$ python3 -q
>>> import numpy as np
>>> np.set_printoptions(precision=1, suppress=True, linewidth=160, legacy="1.25")
>>> A = np.array([[1.1, 5.0, 1.0, 4.0],
...     [5.0, 3.1, 2.0, 2.0],
...     [5.0, 1.0, 4.1, 2.0],
...     [1.0, 5.0, 1.0, 4.1]])
>>> vec = np.array([0, 2, 2, 2])
>>> rhs = A @ vec
>>> rhs
array([20. , 14.2, 14.2, 20.2])
>>> np.round(np.linalg.solve(A, A[:, 0]), 1) + 0
array([1., 0., 0., 0.])
>>> vals, evecs = np.linalg.eig(A)
>>> np.round(np.sort(np.linalg.eigvals(A @ A)), 1) + 0
array([  0. ,   1.9,   4.4, 134.1])
>>> np.sort(np.linalg.eigvals(np.linalg.inv(A)))
array([-0.7,  0.1,  0.5, 10. ])
>>> np.round(A @ evecs[:, 0] - vals[0] * evecs[:, 0], 1) + 0
array([0., 0., 0., 0.])
>>> K = np.load("data.npy")
>>> K
array([[0., 2., 0.],
       [0., 0., 0.],
       [0., 0., 0.]])
>>> T = np.stack([K, -3 * K, K[::-1]])
>>> np.linalg.matrix_rank(T)
array([1, 1, 1])
>>> (T @ K.T).shape
(3, 3, 3)
>>> np.linalg.det(T)
array([0., 0., 0.])
>>> np.einsum("bij,cij->bc", T, T)
array([[  4., -12.,   0.],
       [-12.,  36.,   0.],
       [  0.,   0.,   4.]])
>>> rk = np.linalg.matrix_rank(K)
>>> rk
1
>>> N = np.linalg.svd(K)[2][rk:].T
>>> np.linalg.matrix_rank(K.T @ K), np.linalg.matrix_rank(K @ K.T)
(1, 1)
>>> [int(np.linalg.matrix_rank(np.delete(K, i, axis=0))) for i in range(3)]
[0, 1, 1]
>>> left, sigma, vt = np.linalg.svd(K)
>>> sigma
array([2., 0., 0.])
>>> B = left[:, :1] @ np.diag(sigma[:1]) @ vt[:1]
>>> np.round(np.linalg.norm(K - B) / np.linalg.norm(K), 1)
0.0
>>> m1 = np.loadtxt("run6.csv", delimiter=",")
>>> m1
array([[-16.,   0., -18.,   0.],
       [  8.,  -8.,   9.,  -9.],
       [  6.,   0., -12.,   0.],
       [ -3.,   3.,   6.,  -6.]])
>>> B = m1[0, 0] * m1[1:] - np.outer(m1[1:, 0], m1[0])
>>> B
array([[   0.,  128.,    0.,  144.],
       [   0.,   -0.,  300.,   -0.],
       [   0.,  -48., -150.,   96.]])
>>> m1[:, 0] / m1[0, 0]
array([ 1. , -0.5, -0.4,  0.2])
>>> np.flatnonzero(~B.round(6).any(axis=1))
array([], dtype=int64)
>>> B = m1 / np.sqrt((m1 ** 2).mean(axis=1, keepdims=True))
>>> m1 - m1.mean(axis=1, keepdims=True)
array([[ -7.5,   8.5,  -9.5,   8.5],
       [  8. ,  -8. ,   9. ,  -9. ],
       [  7.5,   1.5, -10.5,   1.5],
       [ -3. ,   3. ,   6. ,  -6. ]])
>>> np.linalg.norm(B, axis=1)
array([2., 2., 2., 2.])
>>> np.linalg.matrix_rank(B) == np.linalg.matrix_rank(m1)
True
>>> O = m1.astype(float).copy()
>>> for j in range(4):
...     O[:, j] -= O[:, :j] @ (O[:, :j].T @ O[:, j])
...     O[:, j] /= np.linalg.norm(O[:, j])
... 
>>> np.round(O.T @ O, 1) + 0
array([[1., 0., 0., 0.],
       [0., 1., 0., 0.],
       [0., 0., 1., 0.],
       [0., 0., 0., 1.]])
>>> E = np.loadtxt("arr.csv", delimiter=",")
>>> E
array([[ 1.4, -1. ,  1.1],
       [ 1.1, -1.4,  0.7],
       [ 0.2,  0.3,  0.3]])
>>> # looks like rank 2
>>> u, r1 = E[1], E[2]
>>> round(u @ u, 1)
3.8
>>> np.round(u @ r1, 1)
-0.0
>>> p = (u @ r1) / (u @ u) * u
>>> np.linalg.matrix_rank(np.outer(u, r1))
1
>>> p.round(1) + 0
array([0., 0., 0.])
>>> r1 - p
array([0.2, 0.3, 0.3])
>>> (r1 - p) @ u
0.0
>>> W0 = np.diag(5 * np.array([1, 4, 3, 4])) + np.array([[-3, -3, 2, 1], [0, -5, 8, 1], [2, 3, -3, -5], [8, -8, -4, -2]])
>>> W0
array([[ 2, -3,  2,  1],
       [ 0, 15,  8,  1],
       [ 2,  3, 12, -5],
       [ 8, -8, -4, 18]])
>>> np.einsum("ij,ji->", W0, W0)
793
>>> np.kron(np.eye(2, dtype=int), W0)
array([[ 2, -3,  2,  1,  0,  0,  0,  0],
       [ 0, 15,  8,  1,  0,  0,  0,  0],
       [ 2,  3, 12, -5,  0,  0,  0,  0],
       [ 8, -8, -4, 18,  0,  0,  0,  0],
       [ 0,  0,  0,  0,  2, -3,  2,  1],
       [ 0,  0,  0,  0,  0, 15,  8,  1],
       [ 0,  0,  0,  0,  2,  3, 12, -5],
       [ 0,  0,  0,  0,  8, -8, -4, 18]])
>>> np.round(np.linalg.eigvals(W0), 1) + 0
array([ 0. +0.j , 11.7+4.2j, 11.7-4.2j, 23.5+0.j ])
>>> u, r1 = W0[3], W0[2]
>>> u @ r1
-146
>>> p = (u @ r1) / (u @ u) * u
>>> p
array([-2.5,  2.5,  1.2, -5.6])
>>> np.outer(u, r1)
array([[ 16,  24,  96, -40],
       [-16, -24, -96,  40],
       [ -8, -12, -48,  20],
       [ 36,  54, 216, -90]])
>>> round(np.linalg.norm(u + r1) ** 2 + np.linalg.norm(u - r1) ** 2, 1)
1300.0
>>> left, sigma, vt = np.linalg.svd(W0)
>>> np.argmax(sigma[:-1] / (sigma[1:] + 1e-6)) + 1
3
>>> B = left[:, :3] @ np.diag(sigma[:3]) @ vt[:3]
>>> np.linalg.matrix_rank(B)
3
>>> B.round(1) + 0
array([[ 2., -3.,  2.,  1.],
       [ 0., 15.,  8.,  1.],
       [ 2.,  3., 12., -5.],
       [ 8., -8., -4., 18.]])
